In [1]: import numpy as np

In [2]: np.set_printoptions(suppress=True, linewidth=100)

In [3]: mat = np.load("run4.npy")

In [4]: mat
Out[4]: 
array([[ -0.5 ,  -0.1 ,  -1.5 ],
       [  3.06,   0.6 ,   0.8 ],
       [  0.93,   0.2 ,   1.1 ],
       [  8.  ,   1.6 ,   1.3 ],
       [  4.47,   0.9 ,  -0.8 ],
       [ -3.02,  -0.6 ,   1.3 ],
       [  0.43,   0.1 ,   0.2 ],
       [ -1.59,  -0.3 ,   0.3 ],
       [  2.43,   0.5 ,  -1.6 ],
       [-10.5 ,  -2.1 ,  -0.2 ],
       [  7.55,   1.5 ,   0.6 ],
       [ -6.11,  -1.2 ,   1.3 ],
       [  0.95,   0.2 ,  -0.2 ],
       [ -2.86,  -0.6 ,   0.2 ]])

In [5]: round(np.linalg.norm(mat, 2) / np.linalg.norm(mat), 2)
Out[5]: np.float64(0.98)

In [6]: np.linalg.cond(mat) > 100
Out[6]: np.True_

In [7]: [round(float(x), 2) for x in np.linalg.svd(mat, compute_uv=False)[:3]]
Out[7]: [18.41, 3.6, 0.05]

In [8]: Uu, s, VT = np.linalg.svd(mat)

In [9]: s.round(2)
Out[9]: array([18.41,  3.6 ,  0.05])

In [10]: M2 = Uu[:, :2] @ np.diag(s[:2]) @ VT[:2]

In [11]: round(np.abs(mat - M2).max(), 2)
Out[11]: np.float64(0.03)

In [12]: np.linalg.matrix_rank(M2)
Out[12]: np.int64(2)

In [13]: M2 = np.array([[2, 2, 0, 0, 0, 0],
    ...:     [0, 2, 2, 2, 1, 2],
    ...:     [0, 3, 2, 0, 3, 1],
    ...:     [2, 3, 0, 1, 2, 1],
    ...:     [3, 3, 3, 2, 0, 3],
    ...:     [3, 2, 0, 3, 0, 2]])

In [14]: arr = M2 - M2.T

In [15]: arr
Out[15]: 
array([[ 0,  2,  0, -2, -3, -3],
       [-2,  0, -1, -1, -2,  0],
       [ 0,  1,  0,  0,  0,  1],
       [ 2,  1,  0,  0,  0, -2],
       [ 3,  2,  0,  0,  0,  3],
       [ 3,  0, -1,  2, -3,  0]])

In [16]: M2 = np.linalg.inv(arr)

In [17]: np.allclose(M2, arr.T)
Out[17]: False

In [18]: np.round(np.linalg.inv(M2), 2) + 0
Out[18]: 
array([[ 0.,  2.,  0., -2., -3., -3.],
       [-2.,  0., -1., -1., -2.,  0.],
       [ 0.,  1.,  0.,  0.,  0.,  1.],
       [ 2.,  1.,  0.,  0.,  0., -2.],
       [ 3.,  2.,  0.,  0.,  0.,  3.],
       [ 3.,  0., -1.,  2., -3.,  0.]])

In [19]: (np.abs(M2) > 1e-9).astype(int)
Out[19]: 
array([[0, 0, 1, 1, 1, 0],
       [0, 0, 1, 1, 1, 0],
       [1, 1, 0, 1, 1, 1],
       [1, 1, 1, 0, 1, 1],
       [1, 1, 1, 1, 0, 1],
       [0, 0, 1, 1, 1, 0]])

In [20]: W0 = np.load("layer18.npy")

In [21]: W0
Out[21]: 
array([[ 9, -6,  9],
       [-2, -1,  4],
       [ 4, -2,  2],
       [ 7,  8,  1],
       [ 3,  4,  6],
       [ 3,  4,  6]])

In [22]: u = np.array([-1, 3, 0, 2, 0, -3])

In [23]: M2 = arr + np.outer(u, np.eye(6)[0])

In [24]: M2
Out[24]: 
array([[-1.,  2.,  0., -2., -3., -3.],
       [ 1.,  0., -1., -1., -2.,  0.],
       [ 0.,  1.,  0.,  0.,  0.,  1.],
       [ 4.,  1.,  0.,  0.,  0., -2.],
       [ 3.,  2.,  0.,  0.,  0.,  3.],
       [ 0.,  0., -1.,  2., -3.,  0.]])

In [25]: round(float(np.linalg.det(M2) / np.linalg.det(arr)), 2), np.round(1 + np.linalg.solve(arr, u)[0], 2)
Out[25]: (1.18, np.float64(1.18))

In [26]: x0 = np.array([-1, -3, -3, 2, -2, -3])

In [27]: h1 = np.maximum(M2 @ x0, 0)

In [28]: np.round(np.tanh(M2 @ x0), 2)
Out[28]: array([ 1.  ,  1.  , -1.  , -0.76, -1.  ,  1.  ])

In [29]: h1
Out[29]: array([ 6.,  4.,  0.,  0.,  0., 13.])

In [30]: dist = np.linalg.norm(mat[:, None] - mat[None], axis=-1)

In [31]: dist.mean(axis=1).argmax()
Out[31]: np.int64(9)

In [32]: dist[13].round(2)
Out[32]: 
array([ 2.95,  6.07,  3.98, 11.14,  7.55,  1.11,  3.36,  1.31,  5.7 ,  7.8 , 10.63,  3.48,  3.91,
        0.  ])

In [33]: (dist + 1e9 * np.eye(14)).round(6).argmin(axis=1)
Out[33]: array([ 6,  4,  6, 10,  1, 13, 12, 13, 12, 11,  3,  5,  6,  5])

In [34]: np.unravel_index(dist.round(6).argmax(), dist.shape)
Out[34]: (np.int64(3), np.int64(9))

In [35]: dist[13].round(6).argsort(kind="stable")[:4]
Out[35]: array([13,  5,  7,  0])

In [36]: dist.shape
Out[36]: (14, 14)

In [37]: dist[:5, :5].round(2)
Out[37]: 
array([[0.  , 4.3 , 2.98, 9.11, 5.12],
       [4.3 , 0.  , 2.19, 5.06, 2.15],
       [2.98, 2.19, 0.  , 7.21, 4.08],
       [9.11, 5.06, 7.21, 0.  , 4.17],
       [5.12, 2.15, 4.08, 4.17, 0.  ]])

In [38]: rng = np.random.default_rng(44)

In [39]: z = rng.integers(0, 3, 4)

In [40]: X = np.triu((z[:, None] == z) & (rng.random((4, 4)) < 0.8), 1).astype(int)

In [41]: X += X.T

In [42]: X
Out[42]: 
array([[0, 0, 1, 0],
       [0, 0, 0, 1],
       [1, 0, 0, 0],
       [0, 1, 0, 0]])

In [43]: round(np.linalg.det(X), 2)
Out[43]: np.float64(1.0)

In [44]: np.trace(X)
Out[44]: np.int64(0)

In [45]: assert X == X.T
Traceback (most recent call last):
  Cell In[45], line 1
    assert X == X.T
ValueError: The truth value of an array with more than one element is ambiguous. Use a.any() or a.all()


In [46]: np.linalg.matrix_power(X, 100)
Out[46]: 
array([[1, 0, 0, 0],
       [0, 1, 0, 0],
       [0, 0, 1, 0],
       [0, 0, 0, 1]])

In [47]: np.round(np.sort(np.abs(np.linalg.eigvals(X)))[::-1], 2)
Out[47]: array([1., 1., 1., 1.])

In [48]: np.linalg.matrix_power(X, 2)
Out[48]: 
array([[1, 0, 0, 0],
       [0, 1, 0, 0],
       [0, 0, 1, 0],
       [0, 0, 0, 1]])

In [49]: X.sum(axis=1)
Out[49]: array([1, 1, 1, 1])

In [50]: pr = np.eye(4)[3]

In [51]: for _ in range(4):
    ...:     pr = pr @ X
    ...:     print(pr.round(2))
    ...: 
[0. 1. 0. 0.]
[0. 0. 0. 1.]
[0. 1. 0. 0.]
[0. 0. 0. 1.]

In [52]: x0 = np.array([0, 0, -2, -1])

In [53]: target = X @ x0

In [54]: target
Out[54]: array([-2, -1,  0,  0])

In [55]: np.round(np.linalg.solve(X.T, X[3]), 2)
Out[55]: array([0., 0., 0., 1.])

In [56]: np.round(np.linalg.solve(X, target + X[:, 0]), 2)
Out[56]: array([ 1.,  0., -2., -1.])

In [57]: X @ X
Out[57]: 
array([[1, 0, 0, 0],
       [0, 1, 0, 0],
       [0, 0, 1, 0],
       [0, 0, 0, 1]])

In [58]: (np.linalg.matrix_power((X != 0) + (X.T != 0) + np.eye(4), 4) > 0).astype(int)
Out[58]: 
array([[1, 0, 1, 0],
       [0, 1, 0, 1],
       [1, 0, 1, 0],
       [0, 1, 0, 1]])

In [59]: (X != 0).astype(int)
Out[59]: 
array([[0, 0, 1, 0],
       [0, 0, 0, 1],
       [1, 0, 0, 0],
       [0, 1, 0, 0]])

In [60]: round(np.linalg.det(X), 2)
Out[60]: np.float64(1.0)

In [61]: u = np.array([2, 2, 0, 1]) + 0.5

In [62]: F = np.outer(u, u) / (u @ u)

In [63]: F.round(2)
Out[63]: 
array([[0.42, 0.42, 0.08, 0.25],
       [0.42, 0.42, 0.08, 0.25],
       [0.08, 0.08, 0.02, 0.05],
       [0.25, 0.25, 0.05, 0.15]])

In [64]: Uu, s, VT = np.linalg.svd(F)

In [65]: V = VT[:(s > 1e-8).sum()]

In [66]: x0 = F[1] + -1 * F[2] + rng.integers(2) * np.eye(4)[2]

In [67]: x0.round(2)
Out[67]: array([0.33, 0.33, 1.07, 0.2 ])

In [68]: np.round(V.T @ V, 2)
Out[68]: 
array([[0.42, 0.42, 0.08, 0.25],
       [0.42, 0.42, 0.08, 0.25],
       [0.08, 0.08, 0.02, 0.05],
       [0.25, 0.25, 0.05, 0.15]])

In [69]: np.allclose(V.T @ V @ x0, x0)
Out[69]: False

In [70]: z = rng.permutation(4)

In [71]: z
Out[71]: array([1, 3, 0, 2])

In [72]: M2 = F[z][:, z]

In [73]: np.trace(M2)
Out[73]: np.float64(1.0)

In [74]: np.round(np.diag(M2), 2)
Out[74]: array([0.42, 0.15, 0.42, 0.02])

In [75]: round(float(np.linalg.det(M2)), 2), np.round(np.linalg.det(F[z]), 2)
Out[75]: (0.0, np.float64(0.0))

In [76]: np.round(np.sort(np.abs(np.linalg.eigvals(M2))), 2) + 0
Out[76]: array([0., 0., 0., 1.])

In [77]: np.argsort(-np.linalg.norm(F, axis=0).round(6), kind="stable")[:3]
Out[77]: array([0, 1, 3])

In [78]: A = np.load("w.npy")

In [79]: A
Out[79]: 
array([[0, 0, 0, 1, 1],
       [0, 0, 0, 0, 0],
       [0, 0, 0, 0, 0],
       [1, 0, 0, 0, 0],
       [1, 0, 0, 0, 0]])

In [80]: proj = W0 @ np.linalg.solve(W0.T @ W0, W0.T)

In [81]: proj.round(2)
Out[81]: 
array([[ 0.87,  0.02,  0.32, -0.05,  0.04,  0.04],
       [ 0.02,  0.39, -0.12, -0.33,  0.24,  0.24],
       [ 0.32, -0.12,  0.16,  0.09, -0.07, -0.07],
       [-0.05, -0.33,  0.09,  0.79,  0.15,  0.15],
       [ 0.04,  0.24, -0.07,  0.15,  0.39,  0.39],
       [ 0.04,  0.24, -0.07,  0.15,  0.39,  0.39]])

In [82]: assert proj == proj.T
Traceback (most recent call last):
  Cell In[82], line 1
    assert proj == proj.T
ValueError: The truth value of an array with more than one element is ambiguous. Use a.any() or a.all()


In [83]: np.round(proj @ proj, 2)
Out[83]: 
array([[ 0.87,  0.02,  0.32, -0.05,  0.04,  0.04],
       [ 0.02,  0.39, -0.12, -0.33,  0.24,  0.24],
       [ 0.32, -0.12,  0.16,  0.09, -0.07, -0.07],
       [-0.05, -0.33,  0.09,  0.79,  0.15,  0.15],
       [ 0.04,  0.24, -0.07,  0.15,  0.39,  0.39],
       [ 0.04,  0.24, -0.07,  0.15,  0.39,  0.39]])

In [84]: np.round((proj + proj.T) / 2, 2)
Out[84]: 
array([[ 0.87,  0.02,  0.32, -0.05,  0.04,  0.04],
       [ 0.02,  0.39, -0.12, -0.33,  0.24,  0.24],
       [ 0.32, -0.12,  0.16,  0.09, -0.07, -0.07],
       [-0.05, -0.33,  0.09,  0.79,  0.15,  0.15],
       [ 0.04,  0.24, -0.07,  0.15,  0.39,  0.39],
       [ 0.04,  0.24, -0.07,  0.15,  0.39,  0.39]])

In [85]: np.round(np.linalg.det(proj), 2)
Out[85]: np.float64(0.0)

In [86]: np.round(np.sort(np.abs(np.linalg.eigvals(proj))), 2) + 0
Out[86]: array([0., 0., 0., 1., 1., 1.])

In [87]: z = rng.permutation(5)

In [88]: z
Out[88]: array([2, 3, 1, 0, 4])

In [89]: M2 = A[z][:, z]

In [90]: np.round(np.sort(np.abs(np.linalg.eigvals(M2))), 2)
Out[90]: array([0.  , 0.  , 0.  , 1.41, 1.41])

In [91]: M2
Out[91]: 
array([[0, 0, 0, 0, 0],
       [0, 0, 0, 1, 0],
       [0, 0, 0, 0, 0],
       [0, 1, 0, 0, 1],
       [0, 0, 0, 1, 0]])

In [92]: np.allclose(M2, A)
Out[92]: False

In [93]: np.linalg.cond(A) > 100
Out[93]: np.True_

In [94]: [round(float(x), 2) for x in np.linalg.svd(A, compute_uv=False)[:3]]
Out[94]: [1.41, 1.41, 0.0]

In [95]: K = np.load("data.npy")

In [96]: K
Out[96]: 
array([[-1,  0, -1,  0],
       [ 1,  1,  1,  1],
       [-1,  0, -1,  0],
       [ 1,  1,  1,  1]])

In [97]: Uu, s, VT = np.linalg.svd(K)

In [98]: V = VT[:(s > 1e-8).sum()]

In [99]: x0 = K[2] + -3 * K[3] + rng.integers(2) * np.eye(4)[2]

In [100]: x0
Out[100]: array([-4., -3., -3., -3.])

In [101]: np.round(V.T @ V, 2) + 0
Out[101]: 
array([[0.5, 0. , 0.5, 0. ],
       [0. , 0.5, 0. , 0.5],
       [0.5, 0. , 0.5, 0. ],
       [0. , 0.5, 0. , 0.5]])

In [102]: np.round(np.linalg.norm(x0 - V.T @ V @ x0), 2)
Out[102]: np.float64(0.71)

In [103]: np.round(np.diag(V.T @ V), 2)
Out[103]: array([0.5, 0.5, 0.5, 0.5])

In [104]: feats = np.loadtxt("dump.csv", delimiter=",")

In [105]: feats
Out[105]: 
array([[ 3.,  4.,  5.,  6.],
       [ 7.,  8.,  9., 10.],
       [11., 12., 13., 14.],
       [15., 16., 17., 18.],
       [19., 20., 21., 22.]])

In [106]: Uu, s, VT = np.linalg.svd(feats)

In [107]: V = VT[:(s > 1e-8).sum()]

In [108]: x0 = feats[4] + -2 * feats[0] + rng.integers(2) * np.eye(4)[1]

In [109]: x0
Out[109]: array([13., 12., 11., 10.])

In [110]: np.linalg.matrix_rank(np.vstack([feats, x0]))
Out[110]: np.int64(2)
